% ipython --no-banner

In [1]: import numpy as np

In [2]: from numpy import linalg as LA

In [3]: np.set_printoptions(precision=2, suppress=True, linewidth=200)

In [4]: sv = 10 * 0.5 ** np.arange(3)

In [5]: rng = np.random.default_rng(9891)

In [6]: feats = rng.normal(size=(27, 3)) * rng.permutation(sv)

In [7]: feats
Out[7]: 
array([[ -3.46,   6.83,   1.51],
       [  3.52,   8.73,   1.47],
       [  6.62,   3.11,   3.94],
       [ -0.5 ,  14.88,  -2.41],
       [  6.03,   6.72,  -1.32],
       [  2.86,  -9.33,   1.89],
       [  1.43,   2.08,   0.86],
       [  4.06,  -3.67,  -4.48],
       [  3.01, -21.4 ,   2.66],
       [ -0.76,  11.06,  -0.82],
       [ -5.29,   3.03,  -1.36],
       [ -4.74,   2.72,   0.26],
       [  0.75, -17.56,   1.62],
       [ -1.61,  -1.31,  -3.06],
       [ -5.58,  -5.99,  -4.16],
       [  9.64,  -1.98,  -0.65],
       [ -0.41,  11.97,   2.73],
       [ -5.38,  13.08,  -0.75],
       [  3.86,   4.14,  -4.73],
       [ -9.66,   1.89,  -2.25],
       [ -4.27, -16.78,   0.62],
       [  9.53,  -5.21,   6.79],
       [-12.23,  -5.08,   4.55],
       [  4.53,   4.06,  -0.55],
       [ -0.35,  19.31,  -4.41],
       [ -8.94,   3.61,  -1.79],
       [  5.63,   8.81,  -2.65]])

In [8]: hat = feats @ LA.solve(feats.T @ feats, feats.T)

In [9]: np.round(np.trace(hat), 2)
Out[9]: np.float64(3.0)

In [10]: hat @ feats[:, 2]
Out[10]: array([ 1.51,  1.47,  3.94, -2.41, -1.32,  1.89,  0.86, -4.48,  2.66, -0.82, -1.36,  0.26,  1.62, -3.06, -4.16, -0.65,  2.73, -0.75, -4.73, -2.25,  0.62,  6.79,  4.55, -0.55, -4.41, -1.79, -2.65])

In [11]: C = feats[[0, 21]].astype(float)

In [12]: for _ in range(7):
    ...:     z = LA.norm(feats[:, None] - C, axis=-1).argmin(axis=1)
    ...:     C = np.array([feats[z == j].mean(axis=0) for j in range(2)])
    ...: 

In [13]: z
Out[13]: array([0, 0, 0, 0, 0, 1, 0, 1, 1, 0, 0, 0, 1, 0, 1, 1, 0, 0, 0, 0, 1, 1, 1, 0, 0, 0, 0])

In [14]: C
Out[14]: 
array([[-0.53,  6.93, -0.85],
       [ 0.86, -9.67,  0.98]])

In [15]: x = np.array([2, 5, 3])

In [16]: rhs = feats @ x

In [17]: LA.lstsq(feats, rhs)[0]
Out[17]: array([2., 5., 3.])

In [18]: rhs = rhs + 0.3 * rng.normal(size=27)

In [19]: rhs
Out[19]: 
array([ 31.38,  55.15,  40.81,  66.15,  41.58, -35.25,  15.51, -23.72, -93.64,  51.57,   0.71,   5.21, -81.73, -18.58, -53.17,   7.35,  67.01,  52.26,  13.37, -16.51, -90.72,  13.51, -35.89,  27.54,
        82.48,  -5.16,  47.63])

In [20]: beta, *_ = LA.lstsq(feats, rhs)

In [21]: [round(float(LA.norm(LA.solve(feats.T @ feats + lam * np.eye(3), feats.T @ rhs))), 2) for lam in (0, 1, 10, 100)]
Out[21]: [6.17, 6.16, 6.05, 5.38]

In [22]: beta
Out[22]: array([1.99, 5.  , 3.01])

In [23]: beta.round()
Out[23]: array([2., 5., 3.])

In [24]: round(float(LA.norm(rhs - feats @ beta)), 2)
Out[24]: 1.49

In [25]: m1 = np.load("test4.npy")

In [26]: m1
Out[26]: 
array([[ 0.7,  1.4,  0.4],
       [-0.2,  1.9,  0.2],
       [-1.4,  0.6,  0.2],
       [-0.1, -0.6,  0.8],
       [ 1.2, -0.5,  1.2],
       [ 4. , 21. ,  5. ],
       [-1. ,  1.7,  1. ],
       [-1.4, -0.7,  2.4],
       [-2.1,  0.7,  1.2],
       [-0.3, -0.3, -1.4],
       [-0.2,  0.1,  0.7],
       [ 1.1,  0.5,  0.4],
       [-0.2,  0.9,  1.2],
       [-0.1,  0.8,  0. ],
       [-1.1,  0.4, -0.3],
       [ 0.8,  0.9, -0.3]])

In [27]: C = m1[[3, 12]].astype(float)

In [28]: for _ in range(3):
    ...:     z = LA.norm(m1[:, None] - C, axis=-1).argmin(axis=1)
    ...:     C = np.array([m1[z == j].mean(axis=0) for j in range(2)])
    ...: 

In [29]: z
Out[29]: array([0, 0, 0, 0, 0, 1, 0, 0, 0, 0, 0, 0, 0, 0, 0, 0])

In [30]: C
Out[30]: 
array([[-0.29,  0.52,  0.51],
       [ 4.  , 21.  ,  5.  ]])

In [31]: C[1] - C[0]
Out[31]: array([ 4.29, 20.48,  4.49])

In [32]: np.bincount(z)
Out[32]: array([15,  1])

In [33]: hat = m1 @ LA.solve(m1.T @ m1, m1.T)

In [34]: np.diag(hat)
Out[34]: array([0.02, 0.04, 0.15, 0.07, 0.31, 0.97, 0.12, 0.48, 0.33, 0.15, 0.03, 0.09, 0.07, 0.01, 0.12, 0.04])

In [35]: np.round(LA.eigvalsh(hat), 2) + 0
Out[35]: array([0., 0., 0., 0., 0., 0., 0., 0., 0., 0., 0., 0., 0., 1., 1., 1.])

In [36]: LA.matrix_rank(np.eye(16) - hat)
Out[36]: np.int64(13)

In [37]: np.allclose(hat @ hat, hat)
Out[37]: True

In [38]: cen = m1 - m1.mean(axis=0)

In [39]: V = LA.svd(cen)[2][:1]

In [40]: B = cen - cen @ V.T @ V

In [41]: np.diag(V.T @ V)
Out[41]: array([0.04, 0.92, 0.04])

In [42]: B.std(axis=0)
Out[42]: array([0.9 , 0.23, 0.84])

In [43]: round(float(LA.norm(B) / LA.norm(cen)), 2)
Out[43]: 0.23

In [44]: C2 = np.cov(m1, rowvar=False)

In [45]: np.median(m1, axis=0)
Out[45]: array([-0.2 ,  0.65,  0.55])

In [46]: LA.eigvalsh(C2)[::-1]
Out[46]: array([29.18,  1.  ,  0.66])

In [47]: C = 20 * np.array([[-0.1, 0.6, 0.4], [0.3, 1.1, -1.2]])

In [48]: z = rng.integers(0, 2, 20)

In [49]: K = C[z] + rng.normal(size=(20, 3))

In [50]: K
Out[50]: 
array([[  5.83,  22.52, -24.4 ],
       [ -2.48,  10.84,   8.41],
       [  5.21,  22.61, -22.49],
       [ -0.59,  11.01,   8.09],
       [ -2.81,  13.14,   7.13],
       [  6.26,  22.38, -24.43],
       [ -2.81,  13.82,   7.46],
       [  6.47,  22.82, -23.  ],
       [  4.98,  22.12, -25.36],
       [ -3.07,  12.49,   9.49],
       [ -2.37,  11.44,   9.24],
       [ -1.86,  10.82,   8.44],
       [ -3.35,  11.81,   8.82],
       [ -3.82,  12.57,   7.09],
       [ -0.04,  13.15,   8.05],
       [ -2.04,  12.06,   8.46],
       [  6.59,  22.22, -22.96],
       [  8.33,  21.63, -24.85],
       [ -2.31,  10.58,   9.22],
       [ -2.59,  13.17,   6.71]])

In [51]: dist = LA.norm(K[:, None] - K[None], axis=-1)

In [52]: dist.shape
Out[52]: (20, 20)

In [53]: dist[4].round(6).argsort(kind="stable")[:4]
Out[53]: array([ 4, 19,  6, 13])

In [54]: LA.matrix_rank(dist ** 2)
Out[54]: np.int64(5)

In [55]: (dist + 1e9 * np.eye(20)).round(6).argmin(axis=1)
Out[55]: array([ 5, 11,  7, 11, 19,  0,  4, 16,  0, 12, 18,  1,  9,  4,  3, 10,  7,  5, 10,  4])

In [56]: np.flatnonzero(dist[4] < dist.mean() / 2)
Out[56]: array([ 1,  3,  4,  6,  9, 10, 11, 12, 13, 14, 15, 18, 19])

In [57]: x = np.array([5, 5, 5])

In [58]: rhs = K @ x

In [59]: beta, lr = np.zeros(3), 1 / LA.norm(K, 2) ** 2

In [60]: for i in range(25):
    ...:     beta -= lr * K.T @ (K @ beta - rhs)
    ...:     if i % 5 == 0: print(i, round(LA.norm(K @ beta - rhs), 2))
    ...: 
0 205.04
5 35.45
10 27.0
15 26.54
20 26.21

In [61]: round(float(LA.cond(K)), 2)
Out[61]: 19.81

In [62]: beta
Out[62]: array([-0.6 ,  4.94,  3.49])

In [63]: Uu, sv, Vt = LA.svd(K, full_matrices=False)

In [64]: np.abs(Uu[:, 0]).round(6).argmax()
Out[64]: np.int64(8)

In [65]: np.abs(Vt[0])
Out[65]: array([0.17, 0.72, 0.67])

In [66]: sv
Out[66]: array([88.62, 52.79,  4.47])

In [67]: (sv > 1e-8).sum()
Out[67]: np.int64(3)

In [68]: np.cumsum(sv ** 2) / np.sum(sv ** 2)
Out[68]: array([0.74, 1.  , 1.  ])

In [69]: np.allclose(Uu * sv @ Vt, K)
Out[69]: True

In [70]: np.round(np.sqrt((sv ** 2).sum()), 2), round(float(LA.norm(K)), 2)
Out[70]: (np.float64(103.25), 103.25)

In [71]: np.round(Uu.T @ K @ Vt.T, 2) + 0
Out[71]: 
array([[88.62,  0.  ,  0.  ],
       [ 0.  , 52.79,  0.  ],
       [ 0.  ,  0.  ,  4.47]])

In [72]: x = np.array([-4, 3, -1])

In [73]: h1 = np.maximum(K @ x, 0)

In [74]: K * (h1 > 1e-9)[:, None]
Out[74]: 
array([[  5.83,  22.52, -24.4 ],
       [ -2.48,  10.84,   8.41],
       [  5.21,  22.61, -22.49],
       [ -0.59,  11.01,   8.09],
       [ -2.81,  13.14,   7.13],
       [  6.26,  22.38, -24.43],
       [ -2.81,  13.82,   7.46],
       [  6.47,  22.82, -23.  ],
       [  4.98,  22.12, -25.36],
       [ -3.07,  12.49,   9.49],
       [ -2.37,  11.44,   9.24],
       [ -1.86,  10.82,   8.44],
       [ -3.35,  11.81,   8.82],
       [ -3.82,  12.57,   7.09],
       [ -0.04,  13.15,   8.05],
       [ -2.04,  12.06,   8.46],
       [  6.59,  22.22, -22.96],
       [  8.33,  21.63, -24.85],
       [ -2.31,  10.58,   9.22],
       [ -2.59,  13.17,   6.71]])

In [75]: C = K[[8, 6]].astype(float)

In [76]: for _ in range(3):
    ...:     z = LA.norm(K[:, None] - C, axis=-1).argmin(axis=1)
    ...:     C = np.array([K[z == j].mean(axis=0) for j in range(2)])
    ...: 

In [77]: z
Out[77]: array([0, 1, 0, 1, 1, 0, 1, 0, 0, 1, 1, 1, 1, 1, 1, 1, 0, 0, 1, 1])

In [78]: np.abs(C[1] - C[0]).argmax()
Out[78]: np.int64(2)

In [79]: C[1] - C[0]
Out[79]: array([ -8.56, -10.26,  32.13])

In [80]: B = np.array([[-1, 0, -2], [1, -1, -1], [0, -1, 2]])

In [81]: E = B - B.T

In [82]: E
Out[82]: 
array([[ 0, -1, -2],
       [ 1,  0,  0],
       [ 2,  0,  0]])

In [83]: # rows and columns are dependent

In [84]: np.allclose(E[:-1].T @ LA.lstsq(E[:-1].T, E[-1])[0], E[-1])
Out[84]: True

In [85]: np.round(E @ LA.pinv(E) @ E, 2) + 0
Out[85]: 
array([[ 0., -1., -2.],
       [ 1.,  0.,  0.],
       [ 2.,  0.,  0.]])

In [86]: try:
    ...:     LA.inv(E)
    ...: except LA.LinAlgError as e:
    ...:     print("failed:", e)
    ...: 
failed: Singular matrix
